$ ipython --no-banner

In [1]: import numpy as np

In [2]: from numpy import linalg as LA

In [3]: np.set_printoptions(precision=2, suppress=True, linewidth=120, sign=" ")

In [4]: def rd(a):
   ...:     return np.round(a, 2) + 0
   ...: 

In [5]: X = np.loadtxt("test7.csv", delimiter=",")

In [6]: rd(X)
Out[6]: 
array([[-3.57, -2.49, -2.46],
       [-3.64, -1.34, -3.15],
       [ 2.13,  4.52, -0.14],
       [ 2.59, -1.97,  3.79],
       [ 3.23,  3.48,  1.57],
       [-3.42,  0.06, -3.65],
       [-3.65, -1.75, -2.94],
       [-1.63,  3.24, -3.44],
       [-0.99, -4.69,  1.43],
       [ 2.65, -1.88,  3.8 ],
       [ 3.38, -0.19,  3.68],
       [ 3.65,  1.38,  3.13],
       [-1.03,  3.79, -3.1 ],
       [-3.56, -0.58, -3.46],
       [ 3.62,  1.01,  3.3 ],
       [ 3.43,  0.  ,  3.63],
       [-2.26, -4.46, -0.03],
       [ 3.24, -0.61,  3.76],
       [-1.71,  3.15, -3.48],
       [ 3.35,  3.23,  1.84],
       [ 3.28, -0.5 ,  3.74],
       [ 1.13,  4.7 , -1.29],
       [ 3.64,  1.92,  2.84],
       [ 3.04, -1.12,  3.81]])

In [7]: Uu, sigma, vt = LA.svd(X)

In [8]: V = vt[:(sigma > 1e-8).sum()]

In [9]: rng = np.random.default_rng(82)

In [10]: x = X[19] + -2 * X[2] + rng.integers(2) * np.eye(3)[1]

In [11]: rd(x)
Out[11]: array([-0.91, -4.82,  2.12])

In [12]: rd(np.diag(V.T @ V))
Out[12]: array([ 0.53,  0.88,  0.58])

In [13]: LA.matrix_rank(np.vstack([X, x]))
Out[13]: np.int64(3)

In [14]: rd(V.T @ V)
Out[14]: 
array([[ 0.53,  0.23,  0.44],
       [ 0.23,  0.88, -0.22],
       [ 0.44, -0.22,  0.58]])

In [15]: rd(LA.norm(x - V.T @ V @ x))
Out[15]: np.float64(0.34)

In [16]: np.allclose(V.T @ V @ x, x)
Out[16]: False

In [17]: W = np.array([[0, 1, 2], [1, 1, 3], [2, 1, 2]])

In [18]: coef = np.array([0, 2, -1])

In [19]: H = np.maximum(X @ W + coef, 0)

In [20]: rd((H > 0).mean(axis=0))
Out[20]: array([ 0.58,  0.67,  0.62])

In [21]: C = np.array([[1, 2], [0, 0], [2, 1]])

In [22]: W @ C
Out[22]: 
array([[ 4,  2],
       [ 7,  5],
       [ 6,  6]])

In [23]: (H @ C).round(6).argmax(axis=1)
Out[23]: array([ 0,  0,  0,  0,  0,  0,  0,  0,  0,  0,  0,  0,  0,  0,  0,  0,  0,  0,  0,  0,  0,  0,  0,  0])

In [24]: J = np.loadtxt("w.csv", delimiter=",")

In [25]: rd(J)
Out[25]: 
array([[ 0.95,  0.06,  0.02, -0.21],
       [ 0.06,  0.93, -0.02,  0.25],
       [ 0.02, -0.02,  0.99,  0.08],
       [-0.21,  0.25,  0.08,  0.13]])

In [26]: np.abs(np.diag(LA.qr(J)[1])) > 1e-9
Out[26]: array([ True,  True,  True, False])

In [27]: rank = LA.matrix_rank(J)

In [28]: rank
Out[28]: np.int64(3)

In [29]: N = LA.svd(J)[2][rank:].T

In [30]: [int(LA.matrix_rank(J[:i])) for i in range(1, len(J) + 1)]
Out[30]: [1, 2, 3, 3]

In [31]: rd(J @ N)
Out[31]: 
array([[ 0.],
       [ 0.],
       [ 0.],
       [ 0.]])

In [32]: np.allclose(J @ N, 0)
Out[32]: True

In [33]: rd(N[:, 0] / N[np.abs(N[:, 0]).round(6).argmax(), 0])
Out[33]: array([ 0.24, -0.29, -0.1 ,  1.  ])

In [34]: rd(N @ N.T)
Out[34]: 
array([[ 0.05, -0.06, -0.02,  0.21],
       [-0.06,  0.07,  0.02, -0.25],
       [-0.02,  0.02,  0.01, -0.08],
       [ 0.21, -0.25, -0.08,  0.87]])

In [35]: [int(LA.matrix_rank(np.delete(J, i, axis=0))) for i in range(4)]
Out[35]: [3, 3, 3, 3]

In [36]: LA.matrix_rank(J.T @ J), LA.matrix_rank(J @ J.T)
Out[36]: (np.int64(3), np.int64(3))

In [37]: [int(LA.matrix_rank(J[:, :j + 1])) for j in range(4)]
Out[37]: [1, 2, 3, 3]

In [38]: idx = rng.permutation(4)

In [39]: idx
Out[39]: array([ 0,  1,  3,  2])

In [40]: Y = J[idx][:, idx]

In [41]: rd(np.diag(Y))
Out[41]: array([ 0.95,  0.93,  0.13,  0.99])

In [42]: rd(LA.det(Y)), rd(LA.det(J[idx]))
Out[42]: (np.float64(0.0), np.float64(0.0))

In [43]: rd(np.trace(Y))
Out[43]: np.float64(3.0)

In [44]: LA.cond(J) > 100
Out[44]: np.True_

In [45]: arr = np.loadtxt("data.csv", delimiter=",")

In [46]: arr
Out[46]: 
array([[ 1.  ,  0.9 ,  0.81],
       [ 0.9 ,  1.  ,  0.9 ],
       [ 0.81,  0.9 ,  1.  ]])

In [47]: vals, V = LA.eig(arr)

In [48]: rd(vals)
Out[48]: array([ 2.74,  0.19,  0.07])

In [49]: rd(np.sort(LA.eigvals(arr @ arr)))
Out[49]: array([ 0.  ,  0.04,  7.51])

In [50]: rd(np.prod(vals))
Out[50]: np.float64(0.04)

In [51]: rd(arr @ V[:, 0] - vals[0] * V[:, 0])
Out[51]: array([ 0.,  0.,  0.])

In [52]: r0, v = arr[1], arr[2]

In [53]: rd(r0 @ v)
Out[53]: np.float64(2.53)

In [54]: r0 @ r0
Out[54]: np.float64(2.62)

In [55]: p = (r0 @ v) / (r0 @ r0) * r0

In [56]: (v - p) @ r0
Out[56]: np.float64(0.0)

In [57]: Y = np.array([[2, 3, 2]])

In [58]: m1 = Y.T @ Y

In [59]: m1
Out[59]: 
array([[ 4,  6,  4],
       [ 6,  9,  6],
       [ 4,  6,  4]])

In [60]: Uu, sigma, vt = LA.svd(m1)

In [61]: np.argmax(sigma[:-1] / (sigma[1:] + 1e-6)) + 1
Out[61]: np.int64(1)

In [62]: rd(sigma)
Out[62]: array([ 17.,   0.,   0.])

In [63]: Y = Uu[:, :1] @ np.diag(sigma[:1]) @ vt[:1]

In [64]: rd(LA.norm(m1 - Y) / LA.norm(m1))
Out[64]: np.float64(0.0)

In [65]: LA.matrix_rank(m1, rtol=0.05)
Out[65]: np.int64(1)

In [66]: rd(LA.norm(m1 - Y, 2)), rd(sigma[1])
Out[66]: (np.float64(0.0), np.float64(0.0))

In [67]: rd(np.abs(m1 - Y).max())
Out[67]: np.float64(0.0)

In [68]: Uu, sigma, vt = LA.svd(m1)

In [69]: V = vt[:(sigma > 1e-8).sum()]

In [70]: x = m1[1] + 4 * m1[2] + rng.integers(2) * np.eye(3)[1]

In [71]: x
Out[71]: array([ 22.,  34.,  22.])

In [72]: np.allclose(V.T @ V @ x, x)
Out[72]: False

In [73]: rd(np.trace(LA.pinv(m1) @ m1))
Out[73]: np.float64(1.0)

In [74]: hat = np.triu(np.array([[-3, 2, 3], [-1, 3, 0], [3, -3, -3]]), 1) + np.eye(3)

In [75]: Y = hat @ m1 @ LA.inv(hat)

In [76]: rd(LA.det(Y))
Out[76]: np.float64(0.0)

In [77]: rd(np.poly(Y))
Out[77]: array([  1., -17.,   0.,   0.])

In [78]: Y = np.array([[2, 2], [7, 0]])

In [79]: C = np.kron(Y, J)

In [80]: C.shape
Out[80]: (8, 8)

In [81]: rd(LA.norm(C, 2)), rd(LA.norm(Y, 2) * LA.norm(J, 2))
Out[81]: (np.float64(7.3), np.float64(7.3))

In [82]: W0 = np.array([[2, 0, 0], [-3, 0, 0], [-3, -3, -3]])

In [83]: np.allclose(W0[:-1].T @ LA.lstsq(W0[:-1].T, W0[-1])[0], W0[-1])
Out[83]: False

In [84]: try:
    ...:     LA.inv(W0)
    ...: except LA.LinAlgError as e:
    ...:     print("failed:", e)
    ...: 
failed: Singular matrix

In [85]: LA.lstsq(W0[:-1].T, W0[-1])[2]
Out[85]: np.int32(1)

In [86]: np.unique(W0.round(6), axis=0).shape
Out[86]: (3, 3)

In [87]: rd(W0 @ LA.pinv(W0) @ W0)
Out[87]: 
array([[ 2.,  0.,  0.],
       [-3.,  0.,  0.],
       [-3., -3., -3.]])

In [88]: LA.matrix_rank(W0, rtol=0.1)
Out[88]: np.int64(2)

In [89]: hat = np.triu(np.array([[2, 1, 2], [0, 0, 2], [0, 4, 3]]), 1) + np.eye(3)

In [90]: Y = hat @ W0 @ LA.inv(hat)

In [91]: np.trace(Y), np.trace(W0)
Out[91]: (np.float64(-1.0), np.int64(-1))

In [92]: rd(LA.det(Y))
Out[92]: np.float64(0.0)

In [93]: rd(np.poly(Y))
Out[93]: array([ 1.,  1., -6.,  0.])
